>>> import numpy as np
>>> np.set_printoptions(suppress=True, linewidth=100)
>>> m1 = np.load("dump.npy")
>>> m1.round(2) + 0
array([[-0.05,  0.72,  0.  ,  0.04,  0.16,  0.11,  0.13,  0.48, -0.25, -0.15,  0.33],
       [ 0.14, -0.15, -0.2 ,  0.26, -0.25, -0.52,  0.24,  0.2 , -0.25, -0.56, -0.21],
       [ 0.07,  0.05, -0.62, -0.48,  0.27, -0.43, -0.2 ,  0.05, -0.11,  0.26,  0.02],
       [ 0.1 , -0.16,  0.1 , -0.16, -0.13, -0.13,  0.12,  0.64,  0.68,  0.08,  0.08],
       [-0.24,  0.18,  0.06, -0.47, -0.25, -0.09,  0.72, -0.3 ,  0.04,  0.03,  0.  ],
       [-0.6 , -0.19,  0.09,  0.1 , -0.42, -0.25, -0.2 ,  0.17, -0.27,  0.3 ,  0.34],
       [ 0.  ,  0.46, -0.21, -0.09, -0.63,  0.09, -0.42, -0.11,  0.24, -0.13, -0.26],
       [ 0.05, -0.18,  0.42, -0.64,  0.  ,  0.04, -0.32,  0.08, -0.23, -0.46,  0.09],
       [ 0.19, -0.08,  0.05, -0.13, -0.2 ,  0.29,  0.13,  0.38, -0.44,  0.41, -0.54],
       [ 0.7 , -0.03,  0.03,  0.01, -0.37, -0.03,  0.05, -0.15, -0.14,  0.2 ,  0.54],
       [-0.14, -0.34, -0.58, -0.08, -0.12,  0.59,  0.13,  0.1 , -0.03, -0.27,  0.25]])
>>> # keeps lengths
>>> round(np.abs(np.linalg.eigvals(m1)).max(), 2)
np.float64(1.0)
>>> m1.inv()
Traceback (most recent call last):
  File "<python-input-6>", line 1, in <module>
    m1.inv()
    ^^^^^^
AttributeError: 'numpy.ndarray' object has no attribute 'inv'
>>> np.round(np.sort(np.abs(np.linalg.eigvals(m1))), 2)
array([1., 1., 1., 1., 1., 1., 1., 1., 1., 1., 1.])
>>> np.round((m1 + m1.T) / 2, 2) + 0
array([[-0.05,  0.43,  0.04,  0.07, -0.04, -0.25,  0.06,  0.26, -0.03,  0.28,  0.09],
       [ 0.43, -0.15, -0.08,  0.05, -0.03, -0.35,  0.35,  0.01, -0.17, -0.3 , -0.27],
       [ 0.04, -0.08, -0.62, -0.19,  0.16, -0.17, -0.2 ,  0.24, -0.03,  0.15, -0.28],
       [ 0.07,  0.05, -0.19, -0.16, -0.3 , -0.01,  0.01,  0.  ,  0.27,  0.05,  0.  ],
       [-0.04, -0.03,  0.16, -0.3 , -0.25, -0.26,  0.05, -0.15, -0.08, -0.17, -0.06],
       [-0.25, -0.35, -0.17, -0.01, -0.26, -0.25, -0.05,  0.11,  0.01,  0.13,  0.47],
       [ 0.06,  0.35, -0.2 ,  0.01,  0.05, -0.05, -0.42, -0.21,  0.19, -0.04, -0.07],
       [ 0.26,  0.01,  0.24,  0.  , -0.15,  0.11, -0.21,  0.08,  0.08, -0.3 ,  0.09],
       [-0.03, -0.17, -0.03,  0.27, -0.08,  0.01,  0.19,  0.08, -0.44,  0.13, -0.28],
       [ 0.28, -0.3 ,  0.15,  0.05, -0.17,  0.13, -0.04, -0.3 ,  0.13,  0.2 ,  0.14],
       [ 0.09, -0.27, -0.28,  0.  , -0.06,  0.47, -0.07,  0.09, -0.28,  0.14,  0.25]])
>>> round(np.linalg.det(m1), 2)
np.float64(1.0)
>>> W0 = np.load("test16.npy")
>>> W0
array([[  1.8,  -2. ,   0.2,   0.6,  -0.2,   0.7,  -0.3,  -1.6,  -0.9,   0.6,   0.4,   1.8,   0.5],
       [  0.2, -14. ,  -0.7,   0. ,  -0.8,  -0.6,  -0.5,   0.2,  -0.7,   0.7,  -0.6,   0.7,   0.2],
       [ -0.6, -10. ,  -0.7,   1.1,  -1.6,  -0.5,  -0.2,   0.4,  -1. ,   2. ,  -1.2,  -0.2,   2. ],
       [ -1. ,  36. ,   0. ,  -0.2,   0. ,  -0.4,   0.9,   0. ,   1. ,  -0.1,   1. ,  -1.4,   0.8],
       [ -0.9, -12. ,  -0.5,   0.2,  -0.1,   0.1,   0.8,   0.2,  -0.1,   1.1,  -0.1,  -0.8,   1.1],
       [  1.3, -36. ,   0.2,  -1.1,   0.1,   0.2,   0.6,   0.7,   0. ,   1.4,  -0.9,  -0.7,  -0.7],
       [  2. ,  -2. ,  -0.4,   0.5,   1.3,  -0.5,  -0.5,   0. ,  -0.2,   1. ,  -1.7,  -1. ,   0.7],
       [ -0.4,   0. ,   0.5,   0.1,   1.2,  -0.7,   0.7,  -0.6,   0.1,   1.9,   1.6,   0.4,   0.5],
       [  1.9, -18. ,   0.5,  -1.7,  -0.1,  -0.6,   0.4,   0.5,   1.7,  -1.5,   0.2,   0.6,   0.2],
       [  0.8, -10. ,  -1.2,   0.1,  -0.1,  -1.4,  -0.2,  -0.5,   0.1,   0.9,   2.2,   1. ,  -0.1],
       [  1.6,   8. ,  -0.7,   1.8,   2.2,  -0.6,  -0.1,  -0.7,   1.8,   1.4,   1. ,  -1.8,  -0.3]])
>>> U, sigma, Vh = np.linalg.svd(W0)
>>> np.argmax(sigma[:-1] / (sigma[1:] + 1e-6)) + 1
np.int64(1)
>>> sigma.round(2)
array([59.48,  5.57,  5.13,  4.29,  3.82,  2.71,  2.28,  1.52,  1.26,  0.82,  0.26])
>>> out = U[:, :1] @ np.diag(sigma[:1]) @ Vh[:1]
>>> np.linalg.matrix_rank(W0, rtol=0.05)
np.int64(5)
